$ ipython --no-banner

In [1]: import numpy as np

In [2]: np.set_printoptions(precision=3, suppress=True, linewidth=120)

In [3]: def rd(a):
   ...:     return np.round(a, 3) + 0
   ...: 

In [4]: W0 = np.load("out2.npy")

In [5]: print(W0)
[[-1  0  1]
 [ 2  3  4]
 [ 5  6  7]
 [ 8  9 10]]

In [6]: left, sig, vt = np.linalg.svd(W0)

In [7]: rd(sig)
Out[7]: array([19.575,  1.679,  0.   ])

In [8]: out = left[:, :2] @ np.diag(sig[:2]) @ vt[:2]

In [9]: rd(out)
Out[9]: 
array([[-1.,  0.,  1.],
       [ 2.,  3.,  4.],
       [ 5.,  6.,  7.],
       [ 8.,  9., 10.]])

In [10]: print(rd(np.linalg.norm(W0 - out) / np.linalg.norm(W0)))
0.0

In [11]: rd(np.abs(W0 - out).max())
Out[11]: np.float64(0.0)

In [12]: rd(np.trace(np.linalg.pinv(W0) @ W0))
Out[12]: np.float64(2.0)

In [13]: np.allclose(W0[:-1].T @ np.linalg.lstsq(W0[:-1].T, W0[-1])[0], W0[-1])
Out[13]: True

In [14]: np.linalg.inv(W0)
LinAlgError: Last 2 dimensions of the array must be square


In [15]: np.linalg.lstsq(W0[:-1].T, W0[-1])[2]
Out[15]: np.int32(2)

In [16]: print(np.unique(W0.round(6), axis=0).shape)
(4, 3)

In [17]: rank = np.linalg.matrix_rank(W0)

In [18]: rank
Out[18]: np.int64(2)

In [19]: N = np.linalg.svd(W0)[2][rank:].T

In [20]: [int(np.linalg.matrix_rank(W0[:, :j + 1])) for j in range(3)]
Out[20]: [1, 2, 2]

In [21]: [int(np.linalg.matrix_rank(W0[:i])) for i in range(1, len(W0) + 1)]
Out[21]: [1, 2, 2, 2]

In [22]: print(N.shape)
(3, 1)

In [23]: rd(W0 @ N)
Out[23]: 
array([[0.],
       [0.],
       [0.],
       [0.]])

In [24]: [int(np.linalg.matrix_rank(np.delete(W0, i, axis=0))) for i in range(4)]
Out[24]: [2, 2, 2, 2]

In [25]: feats = np.loadtxt("run8.csv", delimiter=",")

In [26]: feats
Out[26]: 
array([[-0.3, -1.7,  1. ],
       [-0.7, -0.5,  0.2],
       [ 5.5, -1.5, -2. ],
       [ 0.5, -0.5, -0.3],
       [ 0.3,  0.5,  1.7],
       [-0.2, -1.2, -1.3],
       [ 1.7,  1.1,  0.2],
       [ 1. , -0.6, -0.5],
       [-1.9,  1.5, -0.5],
       [ 0.6, -0.1, -0.8],
       [-0.9,  1.2, -0.4],
       [ 0.1,  0.2,  0.7],
       [-0.7,  0.8,  0.4],
       [ 0.6,  0. ,  0.8],
       [-1.7, -0.3, -0.5],
       [-1. ,  1.1, -0.8],
       [-1. ,  0.7,  0.1],
       [ 0.4,  0.9,  0. ],
       [-0.2,  0.8,  0. ],
       [ 0.4, -2.3, -0.1],
       [ 1.9, -1.2, -1.7],
       [ 0.9,  0.6, -0.2],
       [-0.2, -0.8,  0.6],
       [ 0.3, -0.2,  0.1],
       [ 1.6,  0.4,  0.1],
       [-0.7,  0.2,  3.7],
       [ 0.5, -0.4,  0.7],
       [-0.6, -0.8, -0.6],
       [ 2.5, -1.1, -1.2]])

In [27]: O, evecs = np.linalg.qr(feats[:, :1])[0], np.linalg.qr(feats[:, 1:])[0]

In [28]: sig = np.linalg.svd(O.T @ evecs, compute_uv=False)

In [29]: (sig > 0.9).sum()
Out[29]: np.int64(0)

In [30]: rd(np.linalg.norm(O @ O.T - evecs @ evecs.T, 2))
Out[30]: np.float64(1.0)

In [31]: t3 = np.stack([W0, -3 * W0, W0[::-1]])

In [32]: np.linalg.matrix_rank(t3)
Out[32]: array([2, 2, 2])

In [33]: print(rd(np.linalg.norm(t3, axis=(1, 2))))
[19.647 58.941 19.647]

In [34]: t3.shape
Out[34]: (3, 4, 3)

In [35]: vec = np.array([-8, 2, 5])

In [36]: y = feats @ vec

In [37]: b, lr = np.zeros(3), 1 / np.linalg.norm(feats, 2) ** 2

In [38]: for i in range(150):
    ...:     b -= lr * feats.T @ (feats @ b - y)
    ...:     if i % 50 == 0: print(i, round(np.linalg.norm(feats @ b - y), 3))
    ...: 
0 5.898
50 0.0
100 0.0

In [39]: rd(b)
Out[39]: array([-8.,  2.,  5.])

In [40]: hat = feats @ np.linalg.solve(feats.T @ feats, feats.T)

In [41]: np.linalg.matrix_rank(np.eye(29) - hat)
Out[41]: np.int64(26)

In [42]: print(np.allclose(hat @ hat, hat))
True

In [43]: A = np.array([[-2, 0, -1, 0, 0],
    ...:     [0, -1, 0, 0, 0],
    ...:     [0, 0, -2, 0, 0],
    ...:     [0, 0, 0, 0, -3],
    ...:     [0, 0, 0, 1, -1]])

In [44]: rng = np.random.default_rng(7762)

In [45]: labels = rng.permutation(5)

In [46]: labels
Out[46]: array([0, 2, 1, 4, 3])

In [47]: out = A[labels][:, labels]

In [48]: print(rd(np.linalg.det(out)), rd(np.linalg.det(A[labels])))
-12.0 -12.0

In [49]: np.allclose(out, A)
Out[49]: False

In [50]: np.diag(out)
Out[50]: array([-2, -2, -1, -1,  0])

In [51]: rd(np.sort(np.abs(np.linalg.eigvals(out))))
Out[51]: array([1.   , 1.732, 1.732, 2.   , 2.   ])

In [52]: np.allclose(A, A.T)
Out[52]: False

In [53]: print(np.trace(A))
-6

In [54]: assert A == A.T
ValueError: The truth value of an array with more than one element is ambiguous. Use a.any() or a.all()


In [55]: np.linalg.matrix_power(A, 3)
Out[55]: 
array([[ -8,   0, -12,   0,   0],
       [  0,  -1,   0,   0,   0],
       [  0,   0,  -8,   0,   0],
       [  0,   0,   0,   3,   6],
       [  0,   0,   0,  -2,   5]])

In [56]: rd(np.sort(np.abs(np.linalg.eigvals(A))))
Out[56]: array([1.   , 1.732, 1.732, 2.   , 2.   ])

In [57]: (A - A.T) / 2
Out[57]: 
array([[ 0. ,  0. , -0.5,  0. ,  0. ],
       [ 0. ,  0. ,  0. ,  0. ,  0. ],
       [ 0.5,  0. ,  0. ,  0. ,  0. ],
       [ 0. ,  0. ,  0. ,  0. , -2. ],
       [ 0. ,  0. ,  0. ,  2. ,  0. ]])

In [58]: out = A / np.sqrt((A ** 2).mean(axis=1, keepdims=True))

In [59]: np.linalg.matrix_rank(A - A.mean(axis=1, keepdims=True))
Out[59]: np.int64(4)

In [60]: np.linalg.matrix_rank(out) == np.linalg.matrix_rank(A)
Out[60]: np.True_

In [61]: F = np.load("data.npy")

In [62]: F
Out[62]: 
array([[-7. ,  0.1, -1.4],
       [ 4. ,  0.8, -1.3],
       [ 7.5, -0.8,  0.5]])

In [63]: r0, g = F[2], F[0]

In [64]: r0 @ g
Out[64]: np.float64(-53.28)

In [65]: r0 @ r0
Out[65]: np.float64(57.14)

In [66]: pr = (r0 @ g) / (r0 @ r0) * r0

In [67]: print(rd((g - pr) @ r0))
0.0
